% ipython --no-banner

In [1]: import numpy as np

In [2]: import numpy.linalg as la

In [3]: np.set_printoptions(precision=2, suppress=True, linewidth=200)

In [4]: feats = np.load("run19.npy")

In [5]: feats
Out[5]: 
array([[2, 5, 4, 4],
       [1, 4, 3, 3],
       [0, 3, 2, 2]])

In [6]: r = la.matrix_rank(feats)

In [7]: r
Out[7]: np.int64(2)

In [8]: null = la.svd(feats)[2][r:].T

In [9]: [int(la.matrix_rank(feats[:, :j + 1])) for j in range(4)]
Out[9]: [1, 2, 2, 2]

In [10]: [int(la.matrix_rank(np.delete(feats, i, axis=0))) for i in range(3)]
Out[10]: [2, 2, 2]

In [11]: null @ null.T
Out[11]: 
array([[ 0.11,  0.21, -0.16, -0.16],
       [ 0.21,  0.42, -0.32, -0.32],
       [-0.16, -0.32,  0.74, -0.26],
       [-0.16, -0.32, -0.26,  0.74]])

In [12]: [int(la.matrix_rank(feats[:i])) for i in range(1, len(feats) + 1)]
Out[12]: [1, 2, 2]

In [13]: null.shape
Out[13]: (4, 2)

In [14]: th = np.radians(72)

In [15]: R = np.eye(4)

In [16]: R[2, 2] = R[1, 1] = np.cos(th)

In [17]: R[2, 1], R[1, 2] = -np.sin(th), np.sin(th)

In [18]: R
Out[18]: 
array([[ 1.  ,  0.  ,  0.  ,  0.  ],
       [ 0.  ,  0.31,  0.95,  0.  ],
       [ 0.  , -0.95,  0.31,  0.  ],
       [ 0.  ,  0.  ,  0.  ,  1.  ]])

In [19]: B = feats @ R.T

In [20]: np.allclose(la.norm(feats, axis=1), la.norm(B, axis=1))
Out[20]: True

In [21]: round(float(la.det(R)), 2), round(float(np.trace(R)), 2)
Out[21]: (1.0, 2.62)

In [22]: np.allclose(feats @ feats.T, B @ B.T)
Out[22]: True

In [23]: B
Out[23]: 
array([[ 2.  ,  5.35, -3.52,  4.  ],
       [ 1.  ,  4.09, -2.88,  3.  ],
       [ 0.  ,  2.83, -2.24,  2.  ]])

In [24]: np.abs(B - feats).max(axis=0)
Out[24]: array([0.  , 0.35, 7.52, 0.  ])

In [25]: t3 = np.stack([feats, 2 * feats, feats[::-1]])

In [26]: np.einsum("bij,cij->bc", t3, t3)
Out[26]: 
array([[113, 226,  97],
       [226, 452, 194],
       [ 97, 194, 113]])

In [27]: la.matrix_rank(t3.reshape(3, -1))
Out[27]: np.int64(2)

In [28]: la.norm(t3, axis=(1, 2))
Out[28]: array([10.63, 21.26, 10.63])

In [29]: t3.sum(axis=0)
Out[29]: 
array([[ 6, 18, 14, 14],
       [ 4, 16, 12, 12],
       [ 2, 14, 10, 10]])

In [30]: np.abs(np.diag(la.qr(feats)[1])) > 1e-9
Out[30]: array([ True,  True, False])

In [31]: np.unique(feats.round(6), axis=0).shape
Out[31]: (3, 4)

In [32]: f = np.array([2, 1])

In [33]: np.convolve(feats[0], f)
Out[33]: array([ 4, 12, 13, 12,  4])

In [34]: np.array([np.convolve(row, f, "same") for row in feats])
Out[34]: 
array([[ 4, 12, 13, 12],
       [ 2,  9, 10,  9],
       [ 0,  6,  7,  6]])

In [35]: np.polyval(f, feats[0])
Out[35]: array([ 5, 11,  9,  9])

In [36]: J = np.loadtxt("test18.csv", delimiter=",")

In [37]: J
Out[37]: 
array([[ 1.  ,  0.  ,  0.  ],
       [ 0.  , -0.71, -0.71],
       [ 0.  ,  0.71, -0.71]])

In [38]: la.pinv(J)
Out[38]: 
array([[ 1.  ,  0.  ,  0.  ],
       [ 0.  , -0.71,  0.71],
       [ 0.  , -0.71, -0.71]])

In [39]: la.norm(J, axis=0)
Out[39]: array([1., 1., 1.])

In [40]: np.round(J.T @ J, 2) + 0
Out[40]: 
array([[1., 0., 0.],
       [0., 1., 0.],
       [0., 0., 1.]])

In [41]: f = np.array([2, 3]) + 0.5

In [42]: m1 = np.outer(f, f) / (f @ f)

In [43]: m1
Out[43]: 
array([[0.34, 0.47],
       [0.47, 0.66]])

In [44]: np.allclose(m1[:-1].T @ la.lstsq(m1[:-1].T, m1[-1])[0], m1[-1])
Out[44]: True

In [45]: m1 @ la.pinv(m1) @ m1
Out[45]: 
array([[0.34, 0.47],
       [0.47, 0.66]])

In [46]: round(np.trace(la.pinv(m1) @ m1), 2)
Out[46]: np.float64(1.0)

In [47]: B = np.array([[3, -2], [-3, 2]])

In [48]: basis = np.kron(B, m1)

In [49]: basis.shape
Out[49]: (4, 4)

In [50]: U, sigma, VT = la.svd(m1)

In [51]: np.argmax(sigma[:-1] / (sigma[1:] + 1e-6)) + 1
Out[51]: np.int64(1)

In [52]: B = U[:, :1] @ np.diag(sigma[:1]) @ VT[:1]

In [53]: np.round(la.norm(m1 - B, 2), 2), round(sigma[1], 2)
Out[53]: (np.float64(0.0), np.float64(0.0))

In [54]: np.round(la.norm(m1 - B) / la.norm(m1), 2)
Out[54]: np.float64(0.0)

In [55]: la.matrix_rank(m1, rtol=0.05)
Out[55]: np.int64(1)

In [56]: round(np.abs(m1 - B).max(), 2)
Out[56]: np.float64(0.0)

In [57]: A = np.load("w.npy")

In [58]: A
Out[58]: 
array([[ 2.65,  0.49,  0.17],
       [ 0.49,  2.3 , -0.26],
       [ 0.17, -0.26,  0.05]])

In [59]: U, sigma, VT = la.svd(A)

In [60]: vecs = VT[:(sigma > 1e-8).sum()]

In [61]: rng = np.random.default_rng(32225)

In [62]: x = A[1] + 2 * A[2] + rng.integers(2) * np.eye(3)[2]

In [63]: x
Out[63]: array([ 0.83,  1.78, -0.16])

In [64]: vecs.T @ vecs
Out[64]: 
array([[ 0.99,  0.01,  0.08],
       [ 0.01,  0.98, -0.13],
       [ 0.08, -0.13,  0.02]])

In [65]: round(la.norm(x - vecs.T @ vecs @ x), 2)
Out[65]: np.float64(0.0)

In [66]: la.matrix_rank(np.vstack([A, x]))
Out[66]: np.int64(2)

In [67]: hat = np.triu(np.array([[1, 0, 2], [0, 1, 0], [3, 1, 0]]), 1) + np.eye(3)

In [68]: B = hat @ A @ la.inv(hat)

In [69]: hat @ A - A @ hat
Out[69]: 
array([[ 0.33, -0.51, -5.21],
       [ 0.  ,  0.  , -0.99],
       [ 0.  ,  0.  , -0.33]])

In [70]: np.poly(B)
Out[70]: array([ 1., -5.,  6.,  0.])

In [71]: np.round(np.trace(B), 2), np.trace(A)
Out[71]: (np.float64(5.0), np.float64(5.0))

In [72]: la.matrix_rank(B)
Out[72]: np.int64(2)

In [73]: round(float(la.norm(feats[0], 1)), 2), round(la.norm(feats[0], np.inf), 2)
Out[73]: (15.0, np.float64(5.0))

In [74]: round(la.norm(feats[0] - feats[1]), 2)
Out[74]: np.float64(2.0)

In [75]: feats[0] @ feats[1]
Out[75]: np.int64(46)

In [76]: la.cond(A) > 100
Out[76]: np.True_

In [77]: round(float(la.norm(A, 2) / la.norm(A)), 2)
Out[77]: 0.83

In [78]: [round(float(x), 2) for x in la.svd(A, compute_uv=False)[:3]]
Out[78]: [3.0, 2.0, 0.0]

In [79]: la.matrix_rank(A, rtol=0.1)
Out[79]: np.int64(2)

In [80]: idx = rng.permutation(3)

In [81]: idx
Out[81]: array([1, 2, 0])

In [82]: B = A[idx][:, idx]

In [83]: np.diag(B)
Out[83]: array([2.3 , 0.05, 2.65])

In [84]: np.allclose(B, A)
Out[84]: False

In [85]: B
Out[85]: 
array([[ 2.3 , -0.26,  0.49],
       [-0.26,  0.05,  0.17],
       [ 0.49,  0.17,  2.65]])

In [86]: W0 = np.load("layer8.npy")

In [87]: W0
Out[87]: 
array([[39.7 , 20.44,  1.24],
       [40.23, 20.2 ,  0.61],
       [38.46, 21.33, -0.53],
       [39.46, 18.33, -0.3 ],
       [40.77, 18.33, -1.05],
       [39.24, 21.73,  1.24],
       [39.87, 19.18, -1.68],
       [40.18, 20.43,  0.51],
       [40.26, 21.09,  1.22],
       [38.99, 19.72, -1.18],
       [39.28, 17.83, -0.6 ],
       [40.04, 21.53,  1.21],
       [40.61, 18.7 ,  1.28],
       [41.18, 18.98,  0.48],
       [38.51, 19.67, -0.25],
       [39.  , 19.89, -0.15],
       [39.83, 19.14, -0.68],
       [41.48, 19.67, -2.4 ]])

In [88]: U, sigma, VT = la.svd(m1)

In [89]: vecs = VT[:(sigma > 1e-8).sum()]

In [90]: x = m1[0] + -3 * m1[1] + rng.integers(2) * np.eye(2)[0]

In [91]: x
Out[91]: array([-0.08, -1.51])

In [92]: round(float(la.norm(x - vecs.T @ vecs @ x)), 2)
Out[92]: 0.81

In [93]: round(float(la.norm(W0, 2) / la.norm(W0)), 2)
Out[93]: 1.0

In [94]: [round(float(x), 2) for x in la.svd(W0, compute_uv=False)[:3]]
Out[94]: [188.75, 5.6, 3.62]

In [95]: np.argsort(-la.norm(W0, axis=0).round(6), kind="stable")[:3]
Out[95]: array([0, 1, 2])

In [96]: hat = W0 @ la.solve(W0.T @ W0, W0.T)

In [97]: np.diag(hat)
Out[97]: array([0.14, 0.08, 0.31, 0.11, 0.19, 0.24, 0.18, 0.07, 0.14, 0.15, 0.15, 0.18, 0.32, 0.19, 0.07, 0.07, 0.08, 0.32])

In [98]: hat @ W0[:, 2]
Out[98]: array([ 1.24,  0.61, -0.53, -0.3 , -1.05,  1.24, -1.68,  0.51,  1.22, -1.18, -0.6 ,  1.21,  1.28,  0.48, -0.25, -0.15, -0.68, -2.4 ])

In [99]: mat = np.array([[0, 0, 9, 2], [2, 1, -6, -5], [9, -7, 8, -2], [8, -3, 5, 2]])

In [100]: mat
Out[100]: 
array([[ 0,  0,  9,  2],
       [ 2,  1, -6, -5],
       [ 9, -7,  8, -2],
       [ 8, -3,  5,  2]])

In [101]: round(la.norm(mat[2], 1), 2), np.round(la.norm(mat[2], np.inf), 2)
Out[101]: (np.float64(26.0), np.float64(9.0))

In [102]: la.norm(mat, axis=1)
Out[102]: array([ 9.22,  8.12, 14.07, 10.1 ])

In [103]: la.norm(mat, axis=1).argmax()
Out[103]: np.int64(2)

In [104]: round(float(la.norm(mat) ** 2 / la.norm(mat, 2) ** 2), 2)
Out[104]: 1.36

In [105]: data = (rng.random((4, 4)) < 0.3) + np.eye(4)

In [106]: data /= data.sum(axis=1, keepdims=True)

In [107]: data
Out[107]: 
array([[1.  , 0.  , 0.  , 0.  ],
       [0.  , 0.67, 0.  , 0.33],
       [0.33, 0.33, 0.33, 0.  ],
       [0.  , 0.  , 0.  , 1.  ]])

In [108]: f, g = data[1], data[3]

In [109]: np.round(f @ g, 2)
Out[109]: np.float64(0.33)

In [110]: pr = (f @ g) / (f @ f) * f

In [111]: round(la.norm(f + g) ** 2 + la.norm(f - g) ** 2, 2)
Out[111]: np.float64(3.11)

In [112]: la.matrix_rank(np.outer(f, g))
Out[112]: np.int64(1)
